$ python3 -q
>>> import numpy as np
>>> import numpy.linalg as la
>>> np.set_printoptions(precision=1, suppress=True, linewidth=160, floatmode="fixed")
>>> def tidy(a):
...     return np.round(a, 1) + 0
... 
>>> arr = np.loadtxt("dump.csv", delimiter=",")
>>> print(arr)
[[10.0  1.0 -7.0  8.0 -5.0  0.0]
 [ 1.0 -2.0  5.0  1.0  3.0  3.0]
 [-7.0  5.0  8.0 -1.0  1.0 -8.0]
 [ 8.0  1.0 -1.0 -2.0  1.0 -1.0]
 [-5.0  3.0  1.0  1.0  6.0  1.0]
 [ 0.0  3.0 -8.0 -1.0  1.0 -2.0]]
>>> # symmetric, so the eigenvalues are real
>>> print(tidy(np.abs(la.svd(arr)[2][-1])))
[0.0 0.7 0.1 0.2 0.4 0.6]
>>> print([round(float(x), 1) for x in la.svd(arr, compute_uv=False)[:3]])
[20.5, 10.8, 9.3]
>>> print(np.argsort(-la.norm(arr, axis=0).round(6), kind="stable")[:3])
[0 2 5]
>>> print(la.cond(arr) > 100)
False
>>> out = arr / la.norm(arr, axis=1, keepdims=True)
>>> G = out @ out.T
>>> print((np.abs(G) > 0.9).astype(int))
[[1 0 0 0 0 0]
 [0 1 0 0 0 0]
 [0 0 1 0 0 0]
 [0 0 0 1 0 0]
 [0 0 0 0 1 0]
 [0 0 0 0 0 1]]
>>> print(tidy(G))
[[ 1.0 -0.3 -0.6  0.5 -0.6  0.3]
 [-0.3  1.0  0.0  0.0  0.3 -0.8]
 [-0.6  0.0  1.0 -0.4  0.5 -0.2]
 [ 0.5  0.0 -0.4  1.0 -0.5  0.2]
 [-0.6  0.3  0.5 -0.5  1.0  0.1]
 [ 0.3 -0.8 -0.2  0.2  0.1  1.0]]
>>> print(tidy(la.norm(out, axis=1)))
[1.0 1.0 1.0 1.0 1.0 1.0]
>>> print(tidy(G[1]))
[-0.3  1.0  0.0  0.0  0.3 -0.8]
>>> print((G - 2 * np.eye(6)).round(6).argmax(axis=1))
[3 4 4 0 2 0]
>>> rng = np.random.default_rng(932277)
>>> labels = rng.permutation(6)
>>> print(labels)
[3 1 2 0 4 5]
>>> out = arr[labels][:, labels]
>>> print(tidy(la.det(out)), tidy(la.det(arr[labels])))
-53093.0 53093.0
>>> print(np.allclose(out, arr))
False
>>> print(tidy(np.sort(np.abs(la.eigvals(out)))))
[ 0.6  6.6  7.1  9.3 10.8 20.5]
>>> print(np.diag(out))
[-2.0 -2.0  8.0 10.0  6.0 -2.0]
>>> print(out)
[[-2.0  1.0 -1.0  8.0  1.0 -1.0]
 [ 1.0 -2.0  5.0  1.0  3.0  3.0]
 [-1.0  5.0  8.0 -7.0  1.0 -8.0]
 [ 8.0  1.0 -7.0 10.0 -5.0  0.0]
 [ 1.0  3.0  1.0 -5.0  6.0  1.0]
 [-1.0  3.0 -8.0  0.0  1.0 -2.0]]
>>> M = np.load("sample6.npy")
>>> print(tidy(M))
[[-0.8 -3.6 -2.4 -1.3 -0.5 -1.9]
 [ 0.3 -0.6  1.6  2.3  2.5 -3.2]
 [ 3.9 -1.4  2.0 -1.6 -1.0 -0.3]
 [-1.7 -2.1  2.3 -1.3  2.4  2.3]
 [-2.3  1.1  2.4 -2.1 -1.9 -2.2]
 [-0.8 -1.9  1.4  3.1 -2.9  0.9]]
>>> print(tidy((M + M.T) / 2))
[[-0.8 -1.7  0.8 -1.5 -1.4 -1.4]
 [-1.7 -0.6  0.1  0.1  1.8 -2.6]
 [ 0.8  0.1  2.0  0.4  0.7  0.6]
 [-1.5  0.1  0.4 -1.3  0.1  2.7]
 [-1.4  1.8  0.7  0.1 -1.9 -2.6]
 [-1.4 -2.6  0.6  2.7 -2.6  0.9]]
>>> out = M / la.norm(M, axis=1, keepdims=True)
>>> G = out @ out.T
>>> print(tidy(la.norm(out, axis=1)))
[1.0 1.0 1.0 1.0 1.0 1.0]
>>> print(np.degrees(np.arccos(np.clip(G[4, 5], -1, 1))))
90.0
>>> print(tidy(la.norm(M) ** 2 / la.norm(M, 2) ** 2))
6.0
>>> print(tidy(la.norm(M, 1)), tidy(la.norm(M, np.inf)))
12.0 12.0
>>> print(tidy(la.norm(M, 2)))
5.0
>>> print(tidy(la.norm(M, axis=0)))
[5.0 5.0 5.0 5.0 5.0 5.0]
>>> print(tidy(M @ M.T))
[[25.0  0.0  0.0  0.0  0.0  0.0]
 [ 0.0 25.0  0.0  0.0  0.0  0.0]
 [ 0.0  0.0 25.0  0.0  0.0  0.0]
 [ 0.0  0.0  0.0 25.0  0.0  0.0]
 [ 0.0  0.0  0.0  0.0 25.0  0.0]
 [ 0.0  0.0  0.0  0.0  0.0 25.0]]
>>> print(tidy(la.pinv(M)))
[[ 0.0  0.0  0.2 -0.1 -0.1  0.0]
 [-0.1  0.0 -0.1 -0.1  0.0 -0.1]
 [-0.1  0.1  0.1  0.1  0.1  0.1]
 [-0.1  0.1 -0.1 -0.1 -0.1  0.1]
 [ 0.0  0.1  0.0  0.1 -0.1 -0.1]
 [-0.1 -0.1  0.0  0.1 -0.1  0.0]]
>>> print(tidy(M.T @ M))
[[25.0  0.0  0.0  0.0  0.0  0.0]
 [ 0.0 25.0  0.0  0.0  0.0  0.0]
 [ 0.0  0.0 25.0  0.0  0.0  0.0]
 [ 0.0  0.0  0.0 25.0  0.0  0.0]
 [ 0.0  0.0  0.0  0.0 25.0  0.0]
 [ 0.0  0.0  0.0  0.0  0.0 25.0]]
>>> feats = np.loadtxt("layer13.csv", delimiter=",")
>>> print(feats)
[[-0.4  0.0  0.9  0.4 -0.9  0.5  0.2]
 [-0.7  0.0  0.7 -0.1 -0.1 -0.2 -0.4]
 [-0.4  0.3  0.7 -0.1  0.1 -0.4 -0.3]
 [ 0.5  1.0 -1.1  0.5  0.0  0.0  1.4]
 [ 1.0  0.6 -0.7  0.3 -1.7 -0.7  0.2]
 [ 0.1 -0.2  0.0  0.4  0.4 -0.7 -0.2]
 [-0.3 -0.4 -0.3  0.0  0.4 -0.5 -0.1]
 [-0.3 -0.3  0.2 -0.6  0.9  0.2  0.2]]
>>> left, s, VT = la.svd(feats, full_matrices=False)
>>> print(tidy(np.sqrt((s ** 2).sum())), tidy(la.norm(feats)))
4.2 4.2
>>> print(tidy(np.cumsum(s ** 2) / np.sum(s ** 2)))
[0.5 0.8 0.9 0.9 1.0 1.0 1.0]
>>> print(tidy(s / s[0]))
[1.0 0.7 0.5 0.3 0.2 0.2 0.1]
>>> print((s > 1e-8).sum())
7
>>> print(tidy(np.abs(VT[0])))
[0.5 0.4 0.5 0.2 0.5 0.1 0.4]
>>> print(tidy(s))
[3.0 2.1 1.5 1.0 0.7 0.5 0.4]
